In [1]: import numpy as np

In [2]: np.set_printoptions(precision=2, suppress=True, linewidth=140, sign=" ")

In [3]: rng = np.random.default_rng(755)

In [4]: labels = rng.integers(0, 2, 10)

In [5]: J = np.array([[2, -4, 4, 5, -1, 0, 3, 4, 1, -2],
   ...:     [5, -5, 0, 3, 0, 1, 5, -3, -2, -5],
   ...:     [0, 1, 0, -2, -4, -2, -4, 0, -1, -3],
   ...:     [-2, 5, 2, 5, 4, -1, -2, 2, 3, 2],
   ...:     [-2, -2, -2, 1, 1, 0, 5, 5, -1, -3],
   ...:     [4, 4, 3, -3, -2, 0, -5, 0, 4, 5],
   ...:     [-4, 2, -2, 0, -2, 0, 3, 5, -1, 3],
   ...:     [-1, 1, -4, -2, 3, -2, -2, 0, -2, 2],
   ...:     [1, 4, -2, 0, 0, 5, 2, 5, 4, -1],
   ...:     [-1, -3, -1, 4, 1, 0, 1, 4, 4, 2]]) * (labels[:, None] == labels)

In [6]: J
Out[6]: 
array([[ 2,  0,  0,  0, -1,  0,  3,  4,  1,  0],
       [ 0, -5,  0,  3,  0,  0,  0,  0,  0, -5],
       [ 0,  1,  0, -2,  0,  0,  0,  0,  0, -3],
       [ 0,  5,  2,  5,  0,  0,  0,  0,  0,  2],
       [-2,  0,  0,  0,  1,  0,  5,  5, -1,  0],
       [ 4,  0,  0,  0, -2,  0, -5,  0,  4,  0],
       [-4,  0,  0,  0, -2,  0,  3,  5, -1,  0],
       [-1,  0,  0,  0,  3, -2, -2,  0, -2,  0],
       [ 1,  0,  0,  0,  0,  5,  2,  5,  4,  0],
       [ 0, -3, -1,  4,  0,  0,  0,  0,  0,  2]])

In [7]: (J - J.T) / 2
Out[7]: 
array([[ 0. ,  0. ,  0. ,  0. ,  0.5, -2. ,  3.5,  2.5,  0. ,  0. ],
       [ 0. ,  0. , -0.5, -1. ,  0. ,  0. ,  0. ,  0. ,  0. , -1. ],
       [ 0. ,  0.5,  0. , -2. ,  0. ,  0. ,  0. ,  0. ,  0. , -1. ],
       [ 0. ,  1. ,  2. ,  0. ,  0. ,  0. ,  0. ,  0. ,  0. , -1. ],
       [-0.5,  0. ,  0. ,  0. ,  0. ,  1. ,  3.5,  1. , -0.5,  0. ],
       [ 2. ,  0. ,  0. ,  0. , -1. ,  0. , -2.5,  1. , -0.5,  0. ],
       [-3.5,  0. ,  0. ,  0. , -3.5,  2.5,  0. ,  3.5, -1.5,  0. ],
       [-2.5,  0. ,  0. ,  0. , -1. , -1. , -3.5,  0. , -3.5,  0. ],
       [ 0. ,  0. ,  0. ,  0. ,  0.5,  0.5,  1.5,  3.5,  0. ,  0. ],
       [ 0. ,  1. ,  1. ,  1. ,  0. ,  0. ,  0. ,  0. ,  0. ,  0. ]])

In [8]: J @ J
Out[8]: 
array([[ -9,   0,   0,   0,   3,  -3,   4,  23,  -4,   0],
       [  0,  55,  11, -20,   0,   0,   0,   0,   0,  21],
       [  0,  -6,  -1, -19,   0,   0,   0,   0,   0, -15],
       [  0,  -4,   8,  44,   0,   0,   0,   0,   0, -17],
       [-32,   0,   0,   0,   8, -15,   2,  17, -22,   0],
       [ 36,   0,   0,   0,   4,  20,  -5,   1,  27,   0],
       [-22,   0,   0,   0,  11, -15, -25, -16, -19,   0],
       [-10,   0,   0,   0,  12, -10,  12,  -9, -18,   0],
       [ 13,   0,   0,   0,   0,  10, -18,  34,  25,   0],
       [  0,  28,   6,  21,   0,   0,   0,   0,   0,  30]])

In [9]: np.sort(np.abs(np.linalg.eigvals(J)))
Out[9]: array([ 0.68,  1.46,  1.81,  5.04,  5.04,  5.89,  5.89,  6.35,  6.35,  8.49])

In [10]: np.linalg.matrix_power(J, 4)
Out[10]: 
array([[ -493,     0,     0,     0,   305,  -408,   233,  -566,  -701,     0],
       [    0,  3627,   560, -1748,     0,     0,     0,     0,     0,  1960],
       [    0,  -668,  -307, -1012,     0,     0,     0,     0,     0,  -238],
       [    0,  -920,   198,  1507,     0,     0,     0,     0,     0, -1462],
       [-1008,     0,     0,     0,   134,  -744,   513, -1548, -1347,     0],
       [  719,     0,     0,     0,   177,   567,  -297,  1905,  1060,     0],
       [ -231,     0,     0,     0,  -505,   -54,   784,  -436,  -271,     0],
       [-1062,     0,     0,     0,    50,  -620,   -50,  -759, -1010,     0],
       [  624,     0,     0,     0,   289,   341,   410,  1141,   573,     0],
       [    0,  2260,   650,   880,     0,     0,     0,     0,     0,  1041]])

In [11]: np.allclose(J, J.T)
Out[11]: False

In [12]: (J + J.T) / 2
Out[12]: 
array([[ 2. ,  0. ,  0. ,  0. , -1.5,  2. , -0.5,  1.5,  1. ,  0. ],
       [ 0. , -5. ,  0.5,  4. ,  0. ,  0. ,  0. ,  0. ,  0. , -4. ],
       [ 0. ,  0.5,  0. ,  0. ,  0. ,  0. ,  0. ,  0. ,  0. , -2. ],
       [ 0. ,  4. ,  0. ,  5. ,  0. ,  0. ,  0. ,  0. ,  0. ,  3. ],
       [-1.5,  0. ,  0. ,  0. ,  1. , -1. ,  1.5,  4. , -0.5,  0. ],
       [ 2. ,  0. ,  0. ,  0. , -1. ,  0. , -2.5, -1. ,  4.5,  0. ],
       [-0.5,  0. ,  0. ,  0. ,  1.5, -2.5,  3. ,  1.5,  0.5,  0. ],
       [ 1.5,  0. ,  0. ,  0. ,  4. , -1. ,  1.5,  0. ,  1.5,  0. ],
       [ 1. ,  0. ,  0. ,  0. , -0.5,  4.5,  0.5,  1.5,  4. ,  0. ],
       [ 0. , -4. , -2. ,  3. ,  0. ,  0. ,  0. ,  0. ,  0. ,  2. ]])
